% python3 -q
>>> import numpy as np
>>> np.set_printoptions(suppress=True, linewidth=200)
>>> def tidy(a):
...     return np.round(a, 2) + 0
... 
>>> F = np.array([[0, 0, 0, 0, 0, 0],
...     [0, -3, 0, 0, 0, 0],
...     [0, 0, 1, 0, 0, 0],
...     [0, 0, 0, 0, 0, 0],
...     [0, 0, 0, 0, -3, 0],
...     [0, 0, 0, 0, 0, -3]])
>>> # triangular, det is the product of the diagonal
>>> tidy(np.linalg.eigvalsh(F).min())
np.float64(-3.0)
>>> try:
...     np.linalg.cholesky(F)
... except np.linalg.LinAlgError as e:
...     print("failed:", e)
... 
failed: Matrix is not positive definite
>>> w, vecs = np.linalg.eigh(F)
>>> tidy(np.linalg.svd(F, compute_uv=False))
array([3., 3., 3., 1., 0., 0.])
>>> w
array([-3., -3., -3.,  0.,  0.,  1.])
>>> np.unique(w.round(6) + 0, return_counts=True)[1]
array([3, 2, 1])
>>> tidy(np.linalg.eigvalsh(F + 2 * np.eye(6)))
array([-1., -1., -1.,  2.,  2.,  3.])
>>> tidy(np.linalg.eigvalsh(F @ F))
array([0., 0., 1., 9., 9., 9.])
>>> vecs.T @ vecs
array([[1., 0., 0., 0., 0., 0.],
       [0., 1., 0., 0., 0., 0.],
       [0., 0., 1., 0., 0., 0.],
       [0., 0., 0., 1., 0., 0.],
       [0., 0., 0., 0., 1., 0.],
       [0., 0., 0., 0., 0., 1.]])
>>> rng = np.random.default_rng(538)
>>> z = rng.integers(0, 3, 10)
>>> mat = np.array([[0, 2, 2, 4, 4, 2, 5, 3, 2, 3],
...     [1, 3, 2, 0, 2, 2, 1, 4, 4, 1],
...     [5, 5, 3, 0, 1, 4, 5, 4, 3, 0],
...     [2, 0, 1, 0, 2, 1, 5, 3, 5, 4],
...     [2, 3, 5, 3, 0, 1, 0, 5, 3, 5],
...     [4, 1, 0, 4, 3, 5, 1, 0, 2, 1],
...     [4, 3, 0, 1, 2, 0, 0, 3, 1, 3],
...     [5, 4, 5, 0, 3, 4, 0, 5, 5, 2],
...     [4, 4, 3, 4, 5, 0, 0, 1, 5, 5],
...     [4, 5, 5, 3, 3, 4, 3, 3, 3, 2]]) * (z[:, None] == z)
>>> mat
array([[0, 0, 2, 0, 0, 0, 0, 3, 0, 3],
       [0, 3, 0, 0, 2, 0, 1, 0, 0, 0],
       [5, 0, 3, 0, 0, 0, 0, 4, 0, 0],
       [0, 0, 0, 0, 0, 1, 0, 0, 5, 0],
       [0, 3, 0, 0, 0, 0, 0, 0, 0, 0],
       [0, 0, 0, 4, 0, 5, 0, 0, 2, 0],
       [0, 3, 0, 0, 2, 0, 0, 0, 0, 0],
       [5, 0, 5, 0, 0, 0, 0, 5, 0, 2],
       [0, 0, 0, 4, 0, 0, 0, 0, 5, 0],
       [4, 0, 5, 0, 0, 0, 0, 3, 0, 2]])
>>> # splits into 3 blocks
>>> (mat != 0).astype(int)
array([[0, 0, 1, 0, 0, 0, 0, 1, 0, 1],
       [0, 1, 0, 0, 1, 0, 1, 0, 0, 0],
       [1, 0, 1, 0, 0, 0, 0, 1, 0, 0],
       [0, 0, 0, 0, 0, 1, 0, 0, 1, 0],
       [0, 1, 0, 0, 0, 0, 0, 0, 0, 0],
       [0, 0, 0, 1, 0, 1, 0, 0, 1, 0],
       [0, 1, 0, 0, 1, 0, 0, 0, 0, 0],
       [1, 0, 1, 0, 0, 0, 0, 1, 0, 1],
       [0, 0, 0, 1, 0, 0, 0, 0, 1, 0],
       [1, 0, 1, 0, 0, 0, 0, 1, 0, 1]])
>>> mat @ mat
array([[37,  0, 36,  0,  0,  0,  0, 32,  0, 12],
       [ 0, 18,  0,  0,  8,  0,  3,  0,  0,  0],
       [35,  0, 39,  0,  0,  0,  0, 47,  0, 23],
       [ 0,  0,  0, 24,  0,  5,  0,  0, 27,  0],
       [ 0,  9,  0,  0,  6,  0,  3,  0,  0,  0],
       [ 0,  0,  0, 28,  0, 29,  0,  0, 40,  0],
       [ 0, 15,  0,  0,  6,  0,  3,  0,  0,  0],
       [58,  0, 60,  0,  0,  0,  0, 66,  0, 29],
       [ 0,  0,  0, 20,  0,  4,  0,  0, 45,  0],
       [48,  0, 48,  0,  0,  0,  0, 53,  0, 22]])
>>> np.flatnonzero(np.linalg.matrix_power((mat != 0) + (mat.T != 0) + np.eye(10), 10)[4])
array([1, 4, 6])
>>> x = np.array([-2, -1, 1, 1, -1, -1, 2, 2, -1, 1])
>>> y = mat @ x
>>> coef, lr = np.zeros(10), 1 / np.linalg.norm(mat, 2) ** 2
>>> for i in range(4):
...     coef -= lr * mat.T @ (mat @ coef - y)
...     if i % 1 == 0: print(i, round(np.linalg.norm(mat @ coef - y), 2))
... 
0 11.47
1 10.27
2 9.36
3 8.61
>>> tidy(np.linalg.cond(mat))
np.float64(398.76)
>>> tidy(coef)
array([ 0.03, -0.54,  0.49, -0.08, -0.26, -0.26, -0.04,  0.58, -0.5 ,  0.64])
>>> rank = np.linalg.matrix_rank(F)
>>> rank
np.int64(4)
>>> ns = np.linalg.svd(F)[2][rank:].T
>>> [int(np.linalg.matrix_rank(F[:, :j + 1])) for j in range(6)]
[0, 1, 2, 2, 3, 4]
>>> [int(np.linalg.matrix_rank(np.delete(F, i, axis=0))) for i in range(6)]
[4, 3, 3, 4, 3, 3]
>>> [int(np.linalg.matrix_rank(F[:i])) for i in range(1, len(F) + 1)]
[0, 1, 2, 2, 3, 4]
>>> (F != 0).astype(int)
array([[0, 0, 0, 0, 0, 0],
       [0, 1, 0, 0, 0, 0],
       [0, 0, 1, 0, 0, 0],
       [0, 0, 0, 0, 0, 0],
       [0, 0, 0, 0, 1, 0],
       [0, 0, 0, 0, 0, 1]])
>>> tidy(np.linalg.det(F))
np.float64(0.0)
>>> tidy(np.sort(np.linalg.eigvals(F).real))
array([-3., -3., -3.,  0.,  0.,  1.])
>>> np.flatnonzero(np.linalg.matrix_power((F != 0) + (F.T != 0) + np.eye(6), 6)[2])
array([2])
>>> F @ F
array([[0, 0, 0, 0, 0, 0],
       [0, 9, 0, 0, 0, 0],
       [0, 0, 1, 0, 0, 0],
       [0, 0, 0, 0, 0, 0],
       [0, 0, 0, 0, 9, 0],
       [0, 0, 0, 0, 0, 9]])
